% python3 -q
>>> import numpy as np
>>> np.set_printoptions(precision=3, suppress=True, linewidth=200, floatmode="fixed")
>>> tidy = lambda a: np.round(a, 3) + 0
>>> W0 = np.load("layer1.npy")
>>> W0
array([[0, 1, 1],
       [0, 0, 0],
       [0, 0, 0]])
>>> # rows 1 and 2 are equal
>>> rng = np.random.default_rng(2)
>>> idx = rng.permutation(3)
>>> idx
array([2, 0, 1])
>>> M2 = W0[idx][:, idx]
>>> tidy(np.sort(np.abs(np.linalg.eigvals(M2))))
array([0.000, 0.000, 0.000])
>>> M2 = np.array([[2, 1, 3], [3, -3, 1]])
>>> W2 = np.kron(M2, W0)
>>> W2
array([[ 0,  2,  2,  0,  1,  1,  0,  3,  3],
       [ 0,  0,  0,  0,  0,  0,  0,  0,  0],
       [ 0,  0,  0,  0,  0,  0,  0,  0,  0],
       [ 0,  3,  3,  0, -3, -3,  0,  1,  1],
       [ 0,  0,  0,  0,  0,  0,  0,  0,  0],
       [ 0,  0,  0,  0,  0,  0,  0,  0,  0]])
>>> A = np.load("block14.npy")
>>> A
array([[ 9, 45,  3,  1,  9],
       [ 7, 35,  7,  8,  4],
       [ 7, 35,  3,  3,  0],
       [ 0,  0,  5,  0,  8],
       [ 1,  5,  5,  5,  1],
       [ 4, 20,  2,  7,  6]])
>>> r = np.linalg.matrix_rank(A)
>>> r
np.int64(4)
>>> null = np.linalg.svd(A)[2][r:].T
>>> tidy(A @ null)
array([[0.000],
       [0.000],
       [0.000],
       [0.000],
       [0.000],
       [0.000]])
>>> [int(np.linalg.matrix_rank(A[:i])) for i in range(1, len(A) + 1)]
[1, 2, 3, 4, 4, 4]
>>> [int(np.linalg.matrix_rank(A[:, :j + 1])) for j in range(5)]
[1, 1, 2, 3, 4]
>>> np.allclose(A @ null, 0)
True
>>> [int(np.linalg.matrix_rank(np.delete(A, i, axis=0))) for i in range(6)]
[4, 4, 4, 4, 4, 4]
